In [1]: import numpy as np

In [2]: from numpy import linalg as LA

In [3]: np.set_printoptions(suppress=True, linewidth=140)

In [4]: rnd = lambda a: np.round(a, 3) + 0

In [5]: out = np.array([[8, 2, 2, 7, 4], [8, 5, 0, 6, 4]])

In [6]: mat = out.T @ out

In [7]: print(mat)
[[128  56  16 104  64]
 [ 56  29   4  44  28]
 [ 16   4   4  14   8]
 [104  44  14  85  52]
 [ 64  28   8  52  32]]

In [8]: hat = np.triu(np.array([[2, 0, 2, 1, 1],
   ...:     [1, 2, 1, 1, 2],
   ...:     [1, 2, 2, 2, 0],
   ...:     [0, 2, 0, 2, 0],
   ...:     [0, 2, 1, 2, 2]]), 1) + np.eye(5)

In [9]: out = hat @ mat @ LA.inv(hat)

In [10]: print(rnd(LA.det(out)))
0.0

In [11]: print(hat @ mat - mat @ hat)
[[ 200.   80. -282.  -51. -140.]
 [ 248.  104. -107.  110.   10.]
 [ 208.   88.   -8.  142.   80.]
 [   0.    0. -252. -176. -192.]
 [   0.    0. -156. -108. -120.]]

In [12]: print(np.trace(out), np.trace(mat))
278.0 278

In [13]: M = np.loadtxt("block11.csv", delimiter=",")

In [14]: print(M)
[[ 1.1    0.363 -0.1  ]
 [-0.6    3.611 -1.9  ]
 [-0.2    0.503 -0.2  ]
 [ 0.2   -0.044  0.1  ]
 [ 0.1    0.982 -0.5  ]
 [ 0.     1.133 -0.7  ]
 [ 0.8    0.905 -0.5  ]
 [ 0.7    0.651 -0.3  ]
 [ 0.1    1.122 -0.5  ]
 [ 0.4    0.629 -0.3  ]
 [ 0.2   -2.037  1.   ]
 [ 0.4    1.61  -0.8  ]
 [ 0.4   -2.354  1.1  ]
 [ 1.1   -1.61   0.8  ]
 [ 1.4   -1.704  0.9  ]
 [-0.5    0.346 -0.2  ]
 [-0.1    1.33  -0.7  ]
 [ 0.8   -2.668  1.3  ]
 [ 0.8   -3.025  1.5  ]
 [-0.2    3.601 -1.8  ]
 [ 0.3    0.909 -0.4  ]
 [ 1.4    4.571 -2.3  ]
 [-0.6    2.23  -1.1  ]
 [-0.5    3.379 -1.7  ]
 [ 2.    -0.209  0.2  ]
 [-0.2   -0.091  0.1  ]
 [-1.2   -2.016  1.1  ]
 [-0.3    1.681 -0.9  ]]

In [15]: x0 = np.array([-1, -2, -3])

In [16]: rhs = M @ x0

In [17]: print(rnd(LA.pinv(M) @ M))
[[1. 0. 0.]
 [0. 1. 0.]
 [0. 0. 1.]]

In [18]: rng = np.random.default_rng(92692)

In [19]: rhs = rhs + 0.02 * rng.normal(size=28)

In [20]: print(rnd(rhs))
[-1.531 -0.922 -0.206 -0.39  -0.559 -0.214 -1.118 -1.074 -0.817 -0.774  0.888 -1.243  0.988 -0.27  -0.72   0.367 -0.456  0.591  0.762
 -1.558 -0.926 -3.614 -0.568 -1.173 -2.174  0.047  1.945 -0.404]

In [21]: b, *_ = LA.lstsq(M, rhs)

In [22]: print(rnd(LA.norm(rhs - M @ b)))
0.118

In [23]: Ac = (M - M.mean(axis=0)) / M.std(axis=0)

In [24]: print(np.argwhere(np.abs(Ac) > 2))
[[21  1]
 [21  2]
 [24  0]
 [26  0]]

In [25]: b = LA.lstsq(np.delete(Ac, 1, axis=1), Ac[:, 1])[0]

In [26]: print(rnd(1 - np.var(Ac[:, 1] - np.delete(Ac, 1, axis=1) @ b)))
0.997

In [27]: print(np.abs(b).argmax())
1

In [28]: def softmax(z):
    ...:     e = np.exp(z - z.max(axis=-1, keepdims=True))
    ...:     return e / e.sum(axis=-1, keepdims=True)
    ...: 

In [29]: print(rnd(softmax(M[4] + -2)))
[0.252 0.609 0.138]

In [30]: print(rnd(softmax(M).sum(axis=1)))
[1. 1. 1. 1. 1. 1. 1. 1. 1. 1. 1. 1. 1. 1. 1. 1. 1. 1. 1. 1. 1. 1. 1. 1. 1. 1. 1. 1.]

In [31]: scores = M @ M.T / np.sqrt(3)

In [32]: print(softmax(scores).round(6).argmax(axis=1))
[21 21 21 14 21 21 21 21 21 21 18 21 18 18 18  1 21 18 18 21 21 21 21 21 24 26 18 21]
